% python3 -q
>>> import numpy as np
>>> np.set_printoptions(precision=1, suppress=True, linewidth=100)
>>> mat = np.load("layer0.npy")
>>> mat
array([[0., 0., 0., 6.],
       [0., 0., 0., 1.],
       [0., 0., 0., 9.],
       [6., 1., 9., 0.]])
>>> r0, v = mat[3], mat[0]
>>> r0 @ v
np.float64(0.0)
>>> pr = (r0 @ v) / (r0 @ r0) * r0
>>> np.linalg.matrix_rank(np.outer(r0, v))
np.int64(1)
>>> np.outer(r0, v)
array([[ 0.,  0.,  0., 36.],
       [ 0.,  0.,  0.,  6.],
       [ 0.,  0.,  0., 54.],
       [ 0.,  0.,  0.,  0.]])
>>> np.linalg.matrix_rank(mat, rtol=0.1)
np.int64(2)
>>> np.argsort(-np.linalg.norm(mat, axis=0).round(6), kind="stable")[:3]
array([3, 2, 0])
>>> round(float(np.linalg.norm(mat, 2) / np.linalg.norm(mat)), 1)
0.7
>>> np.linalg.cond(mat) > 100
np.True_
>>> [round(float(x), 1) for x in np.linalg.svd(mat, compute_uv=False)[:3]]
[10.9, 10.9, 0.0]
>>> rng = np.random.default_rng(76)
>>> lab = rng.permutation(4)
>>> lab
array([3, 2, 1, 0])
>>> A2 = mat[lab][:, lab]
>>> A2
array([[0., 9., 1., 6.],
       [9., 0., 0., 0.],
       [1., 0., 0., 0.],
       [6., 0., 0., 0.]])
>>> np.trace(A2)
np.float64(0.0)
>>> np.all(np.linalg.eigvalsh(mat) > 0)
np.False_
>>> [round(float(np.linalg.det(mat[:i, :i])), 2) + 0 for i in range(1, 5)]
[0.0, 0.0, 0.0, 0.0]
>>> arr = np.array([[-2.5, 2.9, 2.8],
...     [2.5, 2.0, -0.4],
...     [4.7, 2.5, -1.9],
...     [2.5, 2.0, -0.6],
...     [-4.7, 0.6, 3.3],
...     [2.5, 0.5, -1.3],
...     [0.1, 0.0, -0.1],
...     [0.2, 1.8, 0.8],
...     [0.1, 1.6, 0.7],
...     [2.3, 3.7, 0.1],
...     [4.6, -0.8, -3.3],
...     [-2.3, 1.3, 2.0],
...     [2.4, 3.7, 0.3],
...     [2.4, 2.0, -0.5],
...     [2.4, 0.6, -1.3],
...     [-2.4, -0.4, 1.2],
...     [4.7, 2.6, -1.9]])
>>> np.abs(np.linalg.svd(arr)[2][-1])
array([0.5, 0.4, 0.8])
>>> np.linalg.cond(arr) > 100
np.False_
>>> round(np.log10(np.linalg.cond(arr)))
2
>>> np.argsort(-np.linalg.norm(arr, axis=0).round(6), kind="stable")[:3]
array([0, 1, 2])
>>> np.linalg.matrix_rank(arr, rtol=0.1)
np.int64(2)
>>> A2 = np.c_[arr[:, :1] @ np.array([[1]]), np.array([-2, 0, 0, -2, 2, 2, 1, 0, 1, 1, -1, -2, 1, -1, 1, 1, -2])]
>>> A2
array([[-2.5, -2. ],
       [ 2.5,  0. ],
       [ 4.7,  0. ],
       [ 2.5, -2. ],
       [-4.7,  2. ],
       [ 2.5,  2. ],
       [ 0.1,  1. ],
       [ 0.2,  0. ],
       [ 0.1,  1. ],
       [ 2.3,  1. ],
       [ 4.6, -1. ],
       [-2.3, -2. ],
       [ 2.4,  1. ],
       [ 2.4, -1. ],
       [ 2.4,  1. ],
       [-2.4,  1. ],
       [ 4.7, -2. ]])
>>> np.round(np.linalg.norm(A2 - arr @ np.linalg.lstsq(arr, A2)[0], axis=0), 1) + 0
array([0. , 5.5])
>>> np.round(np.linalg.lstsq(arr, A2[:, 0])[0], 1) + 0
array([1., 0., 0.])
>>> np.linalg.matrix_rank(A2)
np.int64(2)
>>> t3 = np.stack([arr, -3 * arr, arr[::-1]])
>>> t3.shape
(3, 17, 3)
>>> np.einsum("bij,cij->bc", t3, t3)
array([[ 263.8, -791.5,    5. ],
       [-791.5, 2374.6,  -14.9],
       [   5. ,  -14.9,  263.8]])
>>> np.linalg.matrix_rank(t3)
array([3, 3, 3])
>>> np.linalg.norm(t3, axis=(1, 2))
array([16.2, 48.7, 16.2])
>>> W0 = np.array([[1, 0, 0, 0], [-3, 1, 0, 0], [1, -3, 1, 0], [2, 1, -1, 1]])
>>> np.round(np.linalg.det(W0.T), 1)
np.float64(1.0)
>>> np.einsum("ii->", W0)
np.int64(4)
>>> np.kron(np.eye(2, dtype=int), W0)
array([[ 1,  0,  0,  0,  0,  0,  0,  0],
       [-3,  1,  0,  0,  0,  0,  0,  0],
       [ 1, -3,  1,  0,  0,  0,  0,  0],
       [ 2,  1, -1,  1,  0,  0,  0,  0],
       [ 0,  0,  0,  0,  1,  0,  0,  0],
       [ 0,  0,  0,  0, -3,  1,  0,  0],
       [ 0,  0,  0,  0,  1, -3,  1,  0],
       [ 0,  0,  0,  0,  2,  1, -1,  1]])
>>> np.einsum("ij,ji->", W0, W0)
np.int64(4)
>>> round(float(np.linalg.det(W0[::-1])), 1)
1.0
>>> F = np.load("mat.npy")
>>> F.round(1) + 0
array([[ 1. ,  1.2,  0.1],
       [ 1.1,  1. ,  0. ],
       [ 1.1,  1. ,  0. ],
       [ 1.1,  1.1,  0. ],
       [ 1. ,  1. ,  0. ],
       [ 1. ,  1.1,  0.1],
       [-2.1,  0. , -2. ],
       [-2. ,  0. , -1.9],
       [-1.9, -0.1, -2. ],
       [-1.9,  0. , -1.9],
       [-1.9,  0.2, -2. ],
       [-2.2,  0. , -1.9]])
>>> proj = F @ np.linalg.solve(F.T @ F, F.T)
>>> round(np.trace(proj), 1)
np.float64(3.0)
>>> W2 = F[[7, 8]].astype(float)
>>> for _ in range(7):
...     lab = np.linalg.norm(F[:, None] - W2, axis=-1).argmin(axis=1)
...     W2 = np.array([F[lab == j].mean(axis=0) for j in range(2)])
... 
>>> lab
array([0, 0, 0, 0, 0, 0, 1, 1, 1, 1, 1, 1])
>>> np.abs(W2[1] - W2[0]).argmax()
np.int64(0)
>>> W2[1] - W2[0]
array([-3., -1., -2.])
>>> d = np.linalg.norm(F[:, None] - F[None], axis=-1)
>>> np.linalg.norm(F - F.mean(axis=0), axis=1)
array([1.9, 1.9, 1.9, 1.9, 1.8, 1.9, 2. , 1.9, 1.9, 1.8, 1.8, 2. ])
>>> d[4].round(6).argsort(kind="stable")[:4]
array([4, 2, 3, 1])
>>> np.linalg.matrix_rank(d ** 2)
np.int64(5)
>>> d[4]
array([0.3, 0.2, 0.1, 0.1, 0. , 0.2, 3.8, 3.7, 3.7, 3.6, 3.6, 3.8])
>>> d.shape
(12, 12)
>>> np.flatnonzero(d[4] < d.mean() / 2)
array([0, 1, 2, 3, 4, 5])
>>> (d + 1e9 * np.eye(12)).round(6).argmin(axis=1)
array([ 5,  2,  4,  2,  2,  0, 11,  9,  9,  7,  7,  6])
>>> d.mean(axis=1).argmax()
np.int64(6)
>>> np.linalg.matrix_rank(W0 - W0[0, 0] * np.eye(4))
np.int64(3)
>>> W0 @ W0
array([[ 1,  0,  0,  0],
       [-6,  1,  0,  0],
       [11, -6,  1,  0],
       [ 0,  5, -2,  1]])
>>> np.linalg.matrix_power(W0 - np.diag(np.diag(W0)), 4)
array([[0, 0, 0, 0],
       [0, 0, 0, 0],
       [0, 0, 0, 0],
       [0, 0, 0, 0]])
>>> np.prod(np.diag(W0)), np.round(np.linalg.det(W0), 1)
(np.int64(1), np.float64(1.0))
